$ python3 -q
>>> import numpy as np
>>> import numpy.linalg as la
>>> np.set_printoptions(precision=3, suppress=True, linewidth=120, floatmode="fixed")
>>> rd = lambda a: np.round(a, 3) + 0
>>> mat = np.load("out7.npy")
>>> print(mat)
[[-0.800  0.000 -0.300  1.657]
 [ 0.900  0.000  1.700 -1.714]
 [ 0.200  0.400  3.000 -0.769]
 [ 1.300  0.500  1.100 -2.465]
 [ 0.000  0.400  1.200  0.043]
 [ 1.200  0.300 -1.500 -2.603]
 [-0.300 -1.600  0.400  0.918]
 [-0.100 -1.900  0.900  0.043]
 [-0.100 -0.800 -1.300 -0.378]
 [ 1.400 -0.200 -0.700 -3.044]
 [ 0.500 -0.800  1.400 -0.955]
 [-1.300  0.100 -0.700  2.380]
 [ 1.100  2.400  0.100 -2.549]
 [-0.100  1.700  0.300  0.180]
 [-0.200  1.200 -0.700 -0.377]
 [-0.300 -0.500 -0.100  0.745]
 [ 0.000 -1.400  1.000  0.280]
 [ 1.600 -0.300  0.500 -3.368]
 [ 2.100  2.200 -1.100 -3.997]
 [-0.700  0.700 -0.600  1.499]
 [-1.100 -0.500 -0.200  2.324]
 [-0.700  1.700 -0.600  1.867]
 [ 1.100  0.900 -0.900 -1.884]
 [-0.800  0.400  0.900  1.492]
 [-0.100  1.100 -1.600  0.509]
 [-0.200  1.000 -0.700  0.174]
 [-0.900  0.300  1.600  2.171]
 [ 0.100  2.100 -1.100  0.215]
 [-2.200  1.000  1.200  4.189]]
>>> Ac = (mat - mat.mean(axis=0)) / mat.std(axis=0)
>>> print(rd(Ac.std(axis=0)))
[1.000 1.000 1.000 1.000]
>>> b = la.lstsq(np.delete(Ac, 1, axis=1), Ac[:, 1])[0]
>>> print(rd(b))
[ 0.349 -0.293  0.253]
>>> print(rd(1 - np.var(Ac[:, 1] - np.delete(Ac, 1, axis=1) @ b)))
0.104
>>> rng = np.random.default_rng(238)
>>> B = mat + rng.integers(-2, 3, (29, 3)) @ rng.integers(-2, 3, (3, 4))
>>> print(rd(B))
[[-3.800 -1.000 -0.300  3.657]
 [-1.100 -2.000 -0.300  0.286]
 [-1.800  0.400  2.000  0.231]
 [-1.700  3.500 -2.900 -2.465]
 [-1.000  1.400  1.200  0.043]
 [ 4.200  1.300 -1.500 -4.603]
 [-6.300 -3.600  0.400  4.918]
 [-1.100 -2.900  1.900  1.043]
 [ 4.900  4.200 -2.300 -5.378]
 [ 1.400 -2.200 -1.700 -2.044]
 [-1.500  3.200 -3.600 -1.955]
 [-0.300  5.100 -3.700 -0.620]
 [-0.900  6.400 -4.900 -3.549]
 [-0.100  3.700  1.300 -0.820]
 [-3.200  2.200 -1.700  0.623]
 [-4.300  1.500 -1.100  1.745]
 [ 1.000  1.600 -1.000 -1.720]
 [-1.400 -3.300 -0.500 -0.368]
 [ 8.100  4.200 -1.100 -7.997]
 [-0.700 -3.300  3.400  3.499]
 [ 0.900 -0.500  0.800  1.324]
 [ 1.300 -0.300 -0.600  1.867]
 [ 0.100 -4.100  2.100  1.116]
 [ 0.200 -0.600  2.900  1.492]
 [ 1.900  5.100 -4.600 -2.491]
 [-4.200 -3.000  1.300  4.174]
 [ 3.100 -1.700  4.600  1.171]
 [ 2.100  4.100 -1.100 -1.785]
 [-2.200 -5.000  6.200  7.189]]
>>> print(rd(la.svd(B - mat, compute_uv=False)))
[22.483 16.604  5.176  0.000]
>>> X = np.load("a.npy")
>>> print(X)
[[0 0 0 1 0 0]
 [0 0 0 0 0 1]
 [0 0 0 0 1 0]
 [0 0 1 0 0 0]
 [0 1 0 0 0 0]
 [1 0 0 0 0 0]]
>>> x = np.array([1, 0, 3, 1, 3, 2])
>>> y = X @ x
>>> print(y)
[1 2 3 3 0 1]
>>> print(rd(la.solve(X.T, X[0])))
[1.000 0.000 0.000 0.000 0.000 0.000]
>>> print(rd(la.solve(X, X[:, 3])))
[0.000 0.000 0.000 1.000 0.000 0.000]
>>> print(rd(la.solve(X, y)))
[1.000 0.000 3.000 1.000 3.000 2.000]
>>> print(rd(la.solve(X, 4 * y)))
[ 4.000  0.000 12.000  4.000 12.000  8.000]
>>> print(la.matrix_power(X, 4))
[[0 1 0 0 0 0]
 [0 0 1 0 0 0]
 [1 0 0 0 0 0]
 [0 0 0 0 0 1]
 [0 0 0 1 0 0]
 [0 0 0 0 1 0]]
>>> print(rd(np.sort(np.abs(la.eigvals(X)))))
[1.000 1.000 1.000 1.000 1.000 1.000]
>>> assert X == X.T
Traceback (most recent call last):
  File "<python-input-26>", line 1, in <module>
    assert X == X.T
           ^^^^^^^^
ValueError: The truth value of an array with more than one element is ambiguous. Use a.any() or a.all()
>>> print(rd(la.det(X)))
-1.0
>>> la.determinant(X)
Traceback (most recent call last):
  File "<python-input-28>", line 1, in <module>
    la.determinant(X)
    ^^^^^^^^^^^^^^
AttributeError: module 'numpy.linalg' has no attribute 'determinant'
>>> print(X @ np.ones(6))
[1.000 1.000 1.000 1.000 1.000 1.000]
>>> print(la.matrix_power(X, 2))
[[0 0 1 0 0 0]
 [1 0 0 0 0 0]
 [0 1 0 0 0 0]
 [0 0 0 0 1 0]
 [0 0 0 0 0 1]
 [0 0 0 1 0 0]]
>>> p = np.eye(6)[0]
>>> for _ in range(3):
...     p = p @ X
...     print(p.round(3))
... 
[0.000 0.000 0.000 1.000 0.000 0.000]
[0.000 0.000 1.000 0.000 0.000 0.000]
[0.000 0.000 0.000 0.000 1.000 0.000]
>>> def softmax(z):
...     e = np.exp(z - z.max(axis=-1, keepdims=True))
...     return e / e.sum(axis=-1, keepdims=True)
... 
>>> print(rd(softmax(X[5])))
[0.352 0.130 0.130 0.130 0.130 0.130]
>>> print(rd(softmax(10 * X[5])))
[1.000 0.000 0.000 0.000 0.000 0.000]
>>> print(rd(softmax(X[5] + 3)))
[0.352 0.130 0.130 0.130 0.130 0.130]
>>> att = X @ X.T / np.sqrt(6)
>>> print(softmax(att).round(6).argmax(axis=1))
[0 1 2 3 4 5]
>>> print(rd(softmax(att)))
[[0.231 0.154 0.154 0.154 0.154 0.154]
 [0.154 0.231 0.154 0.154 0.154 0.154]
 [0.154 0.154 0.231 0.154 0.154 0.154]
 [0.154 0.154 0.154 0.231 0.154 0.154]
 [0.154 0.154 0.154 0.154 0.231 0.154]
 [0.154 0.154 0.154 0.154 0.154 0.231]]
>>> print(rd(softmax(att)[5] @ X))
[0.231 0.154 0.154 0.154 0.154 0.154]
>>> x = np.array([3, 9, -4, 4, 4, -4])
>>> print([p for p in range(1, 25) if np.allclose(la.matrix_power(X, p), np.eye(6))])
[6, 12, 18, 24]
>>> print(rd(la.det(X)))
-1.0
>>> print(rd(np.sort(np.abs(np.degrees(np.angle(la.eigvals(X)))))))
[  0.000  60.000  60.000 120.000 120.000 180.000]
